$ python -q
>>> import numpy as np
>>> np.set_printoptions(precision=2, suppress=True, linewidth=160, floatmode="fixed")
>>> K = np.load("out8.npy")
>>> K
array([[ 0,  3,  4,  3,  1],
       [ 5,  0,  5,  2,  2],
       [ 3,  2,  2,  4,  1],
       [ 5,  5,  3,  5,  0],
       [ 5,  2,  4,  2,  4],
       [ 4,  5,  2,  5,  4],
       [ 5,  4,  1,  4,  2],
       [-5,  3, -1,  1, -1]])
>>> P = K @ np.linalg.solve(K.T @ K, K.T)
>>> np.diag(P)
array([0.58, 0.53, 0.72, 0.85, 0.64, 0.65, 0.40, 0.62])
>>> np.round(np.linalg.eigvalsh(P), 2) + 0
array([0.00, 0.00, 0.00, 1.00, 1.00, 1.00, 1.00, 1.00])
>>> P @ K[:, 2]
array([ 4.00,  5.00,  2.00,  3.00,  4.00,  2.00,  1.00, -1.00])
>>> X = np.load("test10.npy")
>>> X
array([[ 6,  0,  6,  9,  0,  0,  0,  3,  0],
       [10,  0, 10, 15,  0,  0,  0,  5,  0],
       [ 8,  0,  8, 12,  0,  0,  0,  4,  0],
       [ 4,  0,  4,  6,  0,  0,  0,  2,  0],
       [ 4,  0,  4,  6,  0,  0,  0,  2,  0],
       [ 6,  0,  6,  9,  0,  0,  0,  3,  0],
       [10,  0, 10, 15,  0,  0,  0,  5,  0],
       [10,  0, 10, 15,  0,  0,  0,  5,  0],
       [ 4,  0,  4,  6,  0,  0,  0,  2,  0],
       [ 4,  0,  4,  6,  0,  0,  0,  2,  0]])
>>> cov = X.T @ X
>>> np.diag(cov)
array([ 500,    0,  500, 1125,    0,    0,    0,  125,    0])
>>> cov
array([[ 500,    0,  500,  750,    0,    0,    0,  250,    0],
       [   0,    0,    0,    0,    0,    0,    0,    0,    0],
       [ 500,    0,  500,  750,    0,    0,    0,  250,    0],
       [ 750,    0,  750, 1125,    0,    0,    0,  375,    0],
       [   0,    0,    0,    0,    0,    0,    0,    0,    0],
       [   0,    0,    0,    0,    0,    0,    0,    0,    0],
       [   0,    0,    0,    0,    0,    0,    0,    0,    0],
       [ 250,    0,  250,  375,    0,    0,    0,  125,    0],
       [   0,    0,    0,    0,    0,    0,    0,    0,    0]])
>>> np.linalg.matrix_rank(cov)
np.int64(1)
>>> np.round(np.linalg.eigvalsh(cov)[::-1], 2) + 0
array([2250.00,    0.00,    0.00,    0.00,    0.00,    0.00,    0.00,    0.00,    0.00])
>>> r0 = np.array([-1, -2])
>>> np.convolve(cov[6], r0)
array([0, 0, 0, 0, 0, 0, 0, 0, 0, 0])
>>> np.array([np.convolve(row, r0, "same") for row in cov])
array([[ -500, -1000,  -500, -1750, -1500,     0,     0,  -250,  -500],
       [    0,     0,     0,     0,     0,     0,     0,     0,     0],
       [ -500, -1000,  -500, -1750, -1500,     0,     0,  -250,  -500],
       [ -750, -1500,  -750, -2625, -2250,     0,     0,  -375,  -750],
       [    0,     0,     0,     0,     0,     0,     0,     0,     0],
       [    0,     0,     0,     0,     0,     0,     0,     0,     0],
       [    0,     0,     0,     0,     0,     0,     0,     0,     0],
       [ -250,  -500,  -250,  -875,  -750,     0,     0,  -125,  -250],
       [    0,     0,     0,     0,     0,     0,     0,     0,     0]])
>>> rng = np.random.default_rng(63041)
>>> theta = rng.uniform(0, 2 * np.pi, 38)
>>> Q, _ = np.linalg.qr(np.array([[-1.3, -0.6],
...     [0.0, 0.9],
...     [0.7, 1.5],
...     [-1.2, -1.0],
...     [1.2, 0.3],
...     [-0.5, 0.3],
...     [-1.3, 0.3],
...     [-1.3, -0.3]]))
>>> A = 10 * np.c_[np.cos(theta), np.sin(theta)] @ Q.T
>>> A
array([[ 4.45, -0.75, -3.38,  4.48, -3.90,  1.27,  3.70,  4.20],
       [-0.10,  4.73,  6.24, -2.44, -1.24,  2.75,  4.63,  1.47],
       [-3.81, -1.88, -0.41, -2.58,  4.05, -2.58, -5.69, -4.44],
       [ 3.21, -3.74, -6.62,  4.82, -1.91, -0.97, -0.52,  1.97],
       [-4.33,  1.74,  4.60, -4.86,  3.51, -0.64, -2.59, -3.75],
       [-3.72,  3.13,  6.10, -4.99,  2.55,  0.41, -0.59, -2.68],
       [-3.75,  3.09,  6.06, -4.99,  2.59,  0.38, -0.66, -2.72],
       [ 3.88,  1.73,  0.18,  2.73, -4.08,  2.52,  5.62,  4.46],
       [-4.44,  0.36,  2.86, -4.28,  4.00, -1.50, -4.09, -4.32],
       [-3.99, -1.50,  0.19, -2.94,  4.11, -2.42, -5.49, -4.49],
       [ 4.35,  0.34, -1.90,  3.85, -4.12,  1.88,  4.70,  4.47],
       [-3.32, -2.65, -1.68, -1.75,  3.81, -2.84, -5.98, -4.21],
       [-3.78, -1.94, -0.50, -2.53,  4.04, -2.60, -5.72, -4.43],
       [-4.41, -0.04,  2.32, -4.05,  4.08, -1.72, -4.44, -4.42],
       [ 1.91, -4.54, -6.97,  4.01, -0.48, -1.95, -2.64,  0.39],
       [-4.45,  0.75,  3.38, -4.48,  3.90, -1.27, -3.70, -4.20],
       [ 1.92,  3.98,  4.17, -0.20, -2.89,  3.08,  5.89,  3.24],
       [-1.63,  4.63,  6.93, -3.80,  0.20,  2.10,  3.00, -0.08],
       [ 3.10, -3.84, -6.69,  4.76, -1.78, -1.07, -0.74,  1.82],
       [ 0.40, -4.76, -6.44,  2.73,  0.97, -2.65, -4.35, -1.18],
       [-4.29,  1.87,  4.76, -4.89,  3.44, -0.55, -2.42, -3.67],
       [ 1.41,  4.27,  4.83, -0.82, -2.50,  3.06,  5.68,  2.83],
       [ 2.62, -4.20, -6.90,  4.50, -1.23, -1.47, -1.58,  1.22],
       [-1.40, -4.27, -4.83,  0.82,  2.50, -3.06, -5.67, -2.83],
       [ 4.39,  0.14, -2.18,  3.98, -4.09,  1.77,  4.53,  4.44],
       [ 1.88,  4.00,  4.21, -0.24, -2.87,  3.08,  5.88,  3.22],
       [-4.25, -0.77,  1.28, -3.54,  4.14, -2.09, -5.02, -4.51],
       [ 1.35,  4.30,  4.89, -0.88, -2.46,  3.05,  5.65,  2.78],
       [ 1.92,  3.97,  4.16, -0.19, -2.90,  3.08,  5.90,  3.25],
       [ 3.79, -3.04, -6.01,  5.00, -2.64, -0.34,  0.75,  2.77],
       [-2.87, -3.19, -2.62, -1.07,  3.55, -2.98, -6.06, -3.93],
       [-3.17, -2.84, -2.01, -1.52,  3.73, -2.90, -6.02, -4.12],
       [-0.22,  4.74,  6.32, -2.56, -1.13,  2.71,  4.52,  1.36],
       [-0.17,  4.74,  6.29, -2.51, -1.18,  2.73,  4.57,  1.41],
       [ 0.92, -4.75, -6.71,  3.21,  0.49, -2.45, -3.83, -0.66],
       [-4.10,  2.44,  5.40, -4.99,  3.10, -0.14, -1.66, -3.29],
       [ 0.42, -4.76, -6.45,  2.75,  0.95, -2.64, -4.33, -1.16],
       [-2.18, -3.79, -3.78, -0.14,  3.08, -3.08, -5.97, -3.45]])
>>> d = np.linalg.norm(A[:, None] - A[None], axis=-1)
>>> d[:5, :5]
array([[ 0.00, 14.46, 19.21,  7.26, 19.89],
       [14.46,  0.00, 17.31, 18.49, 12.19],
       [19.21, 17.31,  0.00, 15.87,  7.61],
       [ 7.26, 18.49, 15.87,  0.00, 19.31],
       [19.89, 12.19,  7.61, 19.31,  0.00]])
>>> d[23].round(6).argsort(kind="stable")[:4]
array([23, 37, 30, 19])
>>> d.mean(axis=1).argmax()
np.int64(0)
>>> mat = np.load("layer3.npy")
>>> mat
array([[ -7,  -7, -14, -14,   0],
       [ -1,  -1,  -2,  -2,   0],
       [  6,   6,  12,  12,   0]])
>>> r0 = np.array([2, 0, 0])
>>> np.array([np.convolve(row, r0, "same") for row in mat])
array([[-14, -28, -28,   0,   0],
       [ -2,  -4,  -4,   0,   0],
       [ 12,  24,  24,   0,   0]])
>>> np.cross(mat[2, :3], mat[0, :3])
array([0, 0, 0])
>>> np.polyval(r0, mat[2])
array([ 72,  72, 288, 288,   0])
>>> np.convolve(mat[2], r0)
array([12, 12, 24, 24,  0,  0,  0])
>>> np.correlate(mat[2], mat[0], "full")
array([   0,  -84, -168, -294, -420, -294, -168,  -84,    0])
